$ python3 -q
>>> import numpy as np
>>> from numpy import linalg as LA
>>> np.set_printoptions(precision=2, suppress=True, linewidth=200, floatmode="fixed")
>>> F = np.loadtxt("block15.csv", delimiter=",")
>>> F
array([[ 2.00,  2.00,  2.00,  2.00,  2.00,  2.00,  2.00,  2.00,  2.00,  2.00,  2.00],
       [ 2.00,  4.00,  4.00,  4.00,  4.00,  4.00,  4.00,  4.00,  4.00,  4.00,  4.00],
       [ 2.00,  4.00,  6.00,  6.00,  6.00,  6.00,  6.00,  6.00,  6.00,  6.00,  6.00],
       [ 2.00,  4.00,  6.00,  8.00,  8.00,  8.00,  8.00,  8.00,  8.00,  8.00,  8.00],
       [ 2.00,  4.00,  6.00,  8.00, 10.00, 10.00, 10.00, 10.00, 10.00, 10.00, 10.00],
       [ 2.00,  4.00,  6.00,  8.00, 10.00, 12.00, 12.00, 12.00, 12.00, 12.00, 12.00],
       [ 2.00,  4.00,  6.00,  8.00, 10.00, 12.00, 14.00, 14.00, 14.00, 14.00, 14.00],
       [ 2.00,  4.00,  6.00,  8.00, 10.00, 12.00, 14.00, 16.00, 16.00, 16.00, 16.00],
       [ 2.00,  4.00,  6.00,  8.00, 10.00, 12.00, 14.00, 16.00, 18.00, 18.00, 18.00],
       [ 2.00,  4.00,  6.00,  8.00, 10.00, 12.00, 14.00, 16.00, 18.00, 20.00, 20.00],
       [ 2.00,  4.00,  6.00,  8.00, 10.00, 12.00, 14.00, 16.00, 18.00, 20.00, 22.00]])
>>> C2 = F.T @ F
>>> LA.svd(F, compute_uv=False) ** 2
array([11527.16,   145.90,    19.88,     5.58,     2.26,     1.15,     0.69,     0.47,     0.35,     0.29,     0.26])
>>> np.allclose(C2, C2.T)
True
>>> C2
array([[  44.00,   84.00,  120.00,  152.00,  180.00,  204.00,  224.00,  240.00,  252.00,  260.00,  264.00],
       [  84.00,  164.00,  236.00,  300.00,  356.00,  404.00,  444.00,  476.00,  500.00,  516.00,  524.00],
       [ 120.00,  236.00,  344.00,  440.00,  524.00,  596.00,  656.00,  704.00,  740.00,  764.00,  776.00],
       [ 152.00,  300.00,  440.00,  568.00,  680.00,  776.00,  856.00,  920.00,  968.00, 1000.00, 1016.00],
       [ 180.00,  356.00,  524.00,  680.00,  820.00,  940.00, 1040.00, 1120.00, 1180.00, 1220.00, 1240.00],
       [ 204.00,  404.00,  596.00,  776.00,  940.00, 1084.00, 1204.00, 1300.00, 1372.00, 1420.00, 1444.00],
       [ 224.00,  444.00,  656.00,  856.00, 1040.00, 1204.00, 1344.00, 1456.00, 1540.00, 1596.00, 1624.00],
       [ 240.00,  476.00,  704.00,  920.00, 1120.00, 1300.00, 1456.00, 1584.00, 1680.00, 1744.00, 1776.00],
       [ 252.00,  500.00,  740.00,  968.00, 1180.00, 1372.00, 1540.00, 1680.00, 1788.00, 1860.00, 1896.00],
       [ 260.00,  516.00,  764.00, 1000.00, 1220.00, 1420.00, 1596.00, 1744.00, 1860.00, 1940.00, 1980.00],
       [ 264.00,  524.00,  776.00, 1016.00, 1240.00, 1444.00, 1624.00, 1776.00, 1896.00, 1980.00, 2024.00]])
>>> np.trace(C2), (F ** 2).sum()
(np.float64(11704.0), np.float64(11704.0))
